>>> import numpy as np
>>> import numpy.linalg as la
>>> np.set_printoptions(precision=2, suppress=True, linewidth=140, sign=" ")
>>> def tidy(a):
...     return np.round(a, 2) + 0
... 
>>> mat = np.load("data.npy")
>>> mat
array([[   6,    8,    5,    5,    0,    9,    0,    1,    2],
       [   9,   16,   10,   12,    5,   16,    7,    4,    3],
       [  15,   16,   13,   18,    5,   25,   13,   11,    5],
       [  24,   20,   20,   20,   13,   28,   20,   12,    5],
       [  26,   29,   27,   26,   16,   28,   22,   19,   14],
       [  32,   35,   35,   35,   20,   29,   31,   28,   15],
       [  34,   36,   38,   35,   21,   30,   39,   31,   19],
       [  40,   39,   42,   39,   25,   30,   42,   34,   20],
       [  47,   47,   47,   47,   31,   36,   42,   37,   20],
       [  53,   51,   55,   50,   39,   41,   44,   44,   29],
       [  59,   58,   62,   57,   46,   50,   51,   53,   38],
       [  60,   67,   71,   65,   51,   56,   51,   56,   45],
       [  68,   74,   76,   72,   60,   61,   53,   65,   50],
       [  73,   80,   80,   80,   61,   62,   61,   68,   50],
       [  74,   85,   84,   87,   62,   69,   67,   68,   50],
       [  79,   85,   85,   88,   65,   77,   71,   72,   50],
       [  82,   93,   89,   96,   71,   81,   75,   80,   57],
       [  91,   93,   91,   96,   76,   84,   75,   85,   60],
       [  91,   93,   98,  101,   85,   90,   75,   92,   68],
       [  91,   95,  103,  107,   87,   94,   79,   94,   70],
       [ 100,  103,  111,  114,   91,   97,   82,   95,   75],
       [ 104,  104,  113,  115,   92,  100,   88,  104,   77],
       [ 106,  105,  120,  116,   96,  100,   92,  106,   86],
       [ 109,  110,  120,  123,   99,  105,   98,  112,   86],
       [ 118,  118,  122,  124,  100,  114,   98,  113,   95],
       [ 125,  125,  126,  131,  103,  122,  105,  117,  102],
       [ 128,  130,  127,  135,  110,  127,  113,  117,  109],
       [ 137,  130,  136,  139,  118,  132,  121,  119,  118],
       [ 146,  134,  140,  146,  125,  136,  121,  123,  120],
       [ 146,  139,  143,  149,  128,  137,  128,  123,  128],
       [ 154,  146,  151,  152,  132,  138,  136,  132,  136]])
>>> out = np.c_[mat[:, :6] @ np.array([[1, 0, 1, -3, 3, -3],
...     [-2, -1, 2, -3, 3, 0],
...     [-3, -3, -3, -2, -1, 3],
...     [3, 3, 3, 3, -2, 0],
...     [0, -2, -2, -2, -1, 3],
...     [-2, -1, -2, -3, 1, 3]]), np.array([2, -1, -1, 2, 2, -2, 2, -2, 0, 2, 2, 1, -2, 0, -2, 1, -2, 1, 1, 2, -2, -2, -2, -2, 2, -1, -2, -1, 0, 1, 2])]
>>> out
array([[  -28,   -17,     4,   -64,    36,    24,     2],
       [  -49,   -36,     5,  -117,    52,    66,    -1],
       [  -52,   -36,     2,  -150,    64,    84,    -1],
       [  -72,   -74,   -18,  -222,    87,   111,     2],
       [  -91,   -92,    -7,  -257,    98,   135,     2],
       [  -96,  -104,     4,  -293,   105,   156,    -2],
       [ -107,  -117,    -5,  -313,   111,   165,     2],
       [ -107,  -128,    -1,  -344,   122,   171,    -2],
       [ -119,  -145,     7,  -405,   146,   201,     0],
       [ -146,  -185,   -20,  -473,   159,   246,     2],
       [ -172,  -215,   -32,  -546,   179,   297,     2],
       [ -204,  -243,   -38,  -598,   185,   354,     1],
       [ -214,  -267,   -38,  -665,   207,   387,    -2],
       [ -211,  -264,   -13,  -687,   220,   390,     0],
       [ -225,  -269,    -9,  -715,   226,   423,    -2],
       [ -236,  -283,   -26,  -759,   243,   444,     1],
       [ -245,  -295,   -15,  -800,   254,   477,    -2],
       [ -248,  -314,   -28,  -850,   277,   480,     1],
       [ -266,  -344,   -64,  -885,   257,   546,     1],
       [ -275,  -351,   -69,  -899,   248,   579,     2],
       [ -291,  -373,   -61,  -962,   276,   597,    -2],
       [ -298,  -382,   -66,  -989,   289,   603,    -2],
       [ -316,  -409,   -88, -1017,   285,   630,    -2],
       [ -312,  -404,   -70, -1041,   297,   645,    -2],
       [ -340,  -426,   -68, -1122,   352,   654,     2],
       [ -354,  -438,   -60, -1181,   381,   678,    -1],
       [ -362,  -453,   -62, -1224,   394,   708,    -2],
       [ -378,  -489,   -94, -1288,   401,   747,    -1],
       [ -376,  -502,   -90, -1340,   419,   765,     0],
       [ -388,  -514,   -88, -1361,   423,   786,     1],
       [ -411,  -545,   -91, -1424,   451,   801,     2]])
>>> tidy(la.norm(la.qr(mat)[0].T @ out, axis=0) ** 2 / ((out ** 2).sum(axis=0) + 1e-12))
array([ 1.  ,  1.  ,  1.  ,  1.  ,  1.  ,  1.  ,  0.34])
>>> Xc = out - out.mean(axis=0)
>>> Uu, sigma, vt = la.svd(Xc, full_matrices=False)
>>> tidy((sigma ** 2).sum() ** 2 / (sigma ** 4).sum())
np.float64(1.01)
>>> tidy(sigma)
array([ 2873.91,   136.35,    69.1 ,    45.43,    29.33,     8.13,     5.18])
>>> tidy(Xc.mean(axis=0))
array([ 0.,  0.,  0.,  0.,  0.,  0.,  0.])
>>> np.abs(vt[0]).argmax()
np.int64(3)
>>> x0 = np.array([1, -1, -2, -2, 0, -3, 3, 3, 2])
>>> rhs = mat @ x0
>>> tidy(la.solve(mat.T @ mat, mat.T @ rhs))
array([ 1., -1., -2., -2.,  0., -3.,  3.,  3.,  2.])
>>> tidy(la.pinv(mat) @ mat)
array([[ 1.,  0.,  0.,  0.,  0.,  0.,  0.,  0.,  0.],
       [ 0.,  1.,  0.,  0.,  0.,  0.,  0.,  0.,  0.],
       [ 0.,  0.,  1.,  0.,  0.,  0.,  0.,  0.,  0.],
       [ 0.,  0.,  0.,  1.,  0.,  0.,  0.,  0.,  0.],
       [ 0.,  0.,  0.,  0.,  1.,  0.,  0.,  0.,  0.],
       [ 0.,  0.,  0.,  0.,  0.,  1.,  0.,  0.,  0.],
       [ 0.,  0.,  0.,  0.,  0.,  0.,  1.,  0.,  0.],
       [ 0.,  0.,  0.,  0.,  0.,  0.,  0.,  1.,  0.],
       [ 0.,  0.,  0.,  0.,  0.,  0.,  0.,  0.,  1.]])
>>> rng = np.random.default_rng(32768)
>>> rhs = rhs + 0.3 * rng.normal(size=31)
>>> tidy(rhs)
array([-42.58, -60.01, -56.17, -53.9 , -42.77, -23.25,  10.25,  17.05, -19.04,  -8.81,   1.13, -35.61, -30.69, -26.05, -55.22, -54.25,
       -44.89, -28.24, -33.23, -46.71, -62.79, -25.95,  -4.68,  -0.14, -10.5 ,  -9.59,   1.24,  17.36,   4.06,  20.9 ,  64.24])
>>> b, *_ = la.lstsq(mat, rhs)
>>> tidy(b)
array([ 0.98, -1.  , -1.98, -2.04,  0.  , -2.99,  3.01,  3.02,  2.01])
>>> tidy(la.norm(rhs - mat @ b))
np.float64(1.29)
>>> b.round()
array([ 1., -1., -2., -2.,  0., -3.,  3.,  3.,  2.])
>>> [round(float(la.norm(la.solve(mat.T @ mat + lam * np.eye(9), mat.T @ rhs))), 2) for lam in (0, 1, 10, 100)]
[6.42, 6.4, 6.22, 5.13]
